>>> import numpy as np
>>> import numpy.linalg as la
>>> np.set_printoptions(precision=2, suppress=True, linewidth=120)
>>> def rnd(a):
...     return np.round(a, 2) + 0
... 
>>> E = np.loadtxt("w.csv", delimiter=",")
>>> E
array([[ 1.,  3.,  1.,  3., -1.,  2., -2., -2.,  2., -1.],
       [-3.,  3., -1.,  0.,  1.,  1.,  3.,  6.,  3., -1.],
       [ 1.,  1., -2.,  2.,  3.,  3., -1., -2.,  2., -2.],
       [ 1., -2.,  0., -2.,  2.,  1.,  0., -2., -3., -3.],
       [-2.,  0.,  2.,  3.,  2.,  1., -3.,  4.,  0., -2.],
       [ 3.,  3.,  3., -2.,  2., -1., -1., -6.,  1., -2.],
       [ 1.,  1., -2.,  1., -2.,  2.,  1., -2., -1.,  1.],
       [-2.,  2.,  1.,  2.,  1.,  3.,  2.,  4.,  0.,  3.],
       [ 3., -3., -1., -1.,  1., -1.,  0., -6., -1.,  2.],
       [-1.,  0.,  1.,  2.,  2.,  2.,  1.,  2.,  3.,  2.],
       [ 3.,  1.,  0.,  1., -1., -2.,  1., -6., -1.,  0.],
       [-1., -1., -3.,  3.,  2.,  2.,  1.,  2., -1.,  3.]])
>>> Uu, s, Vh = la.svd(E)
>>> vecs = Vh[:(s > 1e-8).sum()]
>>> rng = np.random.default_rng(873)
>>> x = E[3] + 3 * E[0] + rng.integers(2) * np.eye(10)[4]
>>> x
array([ 4.,  7.,  3.,  7., -1.,  7., -6., -8.,  3., -6.])
>>> la.matrix_rank(np.vstack([E, x]))
np.int64(9)
>>> rnd(vecs.T @ vecs)
array([[ 0.2,  0. ,  0. ,  0. ,  0. ,  0. ,  0. , -0.4,  0. ,  0. ],
       [ 0. ,  1. ,  0. ,  0. ,  0. ,  0. ,  0. ,  0. ,  0. ,  0. ],
       [ 0. ,  0. ,  1. ,  0. ,  0. ,  0. ,  0. ,  0. ,  0. ,  0. ],
       [ 0. ,  0. ,  0. ,  1. ,  0. ,  0. ,  0. ,  0. ,  0. ,  0. ],
       [ 0. ,  0. ,  0. ,  0. ,  1. ,  0. ,  0. ,  0. ,  0. ,  0. ],
       [ 0. ,  0. ,  0. ,  0. ,  0. ,  1. ,  0. ,  0. ,  0. ,  0. ],
       [ 0. ,  0. ,  0. ,  0. ,  0. ,  0. ,  1. ,  0. ,  0. ,  0. ],
       [-0.4,  0. ,  0. ,  0. ,  0. ,  0. ,  0. ,  0.8,  0. ,  0. ],
       [ 0. ,  0. ,  0. ,  0. ,  0. ,  0. ,  0. ,  0. ,  1. ,  0. ],
       [ 0. ,  0. ,  0. ,  0. ,  0. ,  0. ,  0. ,  0. ,  0. ,  1. ]])
>>> rnd(np.diag(vecs.T @ vecs))
array([0.2, 1. , 1. , 1. , 1. , 1. , 1. , 0.8, 1. , 1. ])
>>> np.unique(E.round(6), axis=0).shape
(12, 10)
>>> np.abs(np.diag(la.qr(E)[1])) > 1e-9
array([ True,  True,  True,  True,  True,  True,  True, False,  True,  True])
>>> print(rnd(E @ la.pinv(E) @ E))
[[ 1.  3.  1.  3. -1.  2. -2. -2.  2. -1.]
 [-3.  3. -1.  0.  1.  1.  3.  6.  3. -1.]
 [ 1.  1. -2.  2.  3.  3. -1. -2.  2. -2.]
 [ 1. -2.  0. -2.  2.  1.  0. -2. -3. -3.]
 [-2.  0.  2.  3.  2.  1. -3.  4.  0. -2.]
 [ 3.  3.  3. -2.  2. -1. -1. -6.  1. -2.]
 [ 1.  1. -2.  1. -2.  2.  1. -2. -1.  1.]
 [-2.  2.  1.  2.  1.  3.  2.  4.  0.  3.]
 [ 3. -3. -1. -1.  1. -1.  0. -6. -1.  2.]
 [-1.  0.  1.  2.  2.  2.  1.  2.  3.  2.]
 [ 3.  1.  0.  1. -1. -2.  1. -6. -1.  0.]
 [-1. -1. -3.  3.  2.  2.  1.  2. -1.  3.]]
>>> rnd(np.trace(la.pinv(E) @ E))
np.float64(9.0)
>>> np.allclose(E[:-1].T @ la.lstsq(E[:-1].T, E[-1])[0], E[-1])
True
>>> J = np.load("m.npy")
>>> J
array([[-2,  2,  0, -5,  3, -1, -2],
       [ 2,  0, -3,  0, -2,  3,  1],
       [ 0, -3, -2, -5,  0, -2,  2],
       [-5,  0, -5, -6, -5, -2,  0],
       [ 3, -2,  0, -5, -6,  0, -5],
       [-1,  3, -2, -2,  0,  2,  2],
       [-2,  1,  2,  0, -5,  2,  6]])
>>> print(np.all(la.eigvalsh(J) > 0))
False
>>> [round(float(la.det(J[:i, :i])), 2) + 0 for i in range(1, 8)]
[-2.0, -4.0, 26.0, 469.0, -5092.0, 244.0, 68924.0]
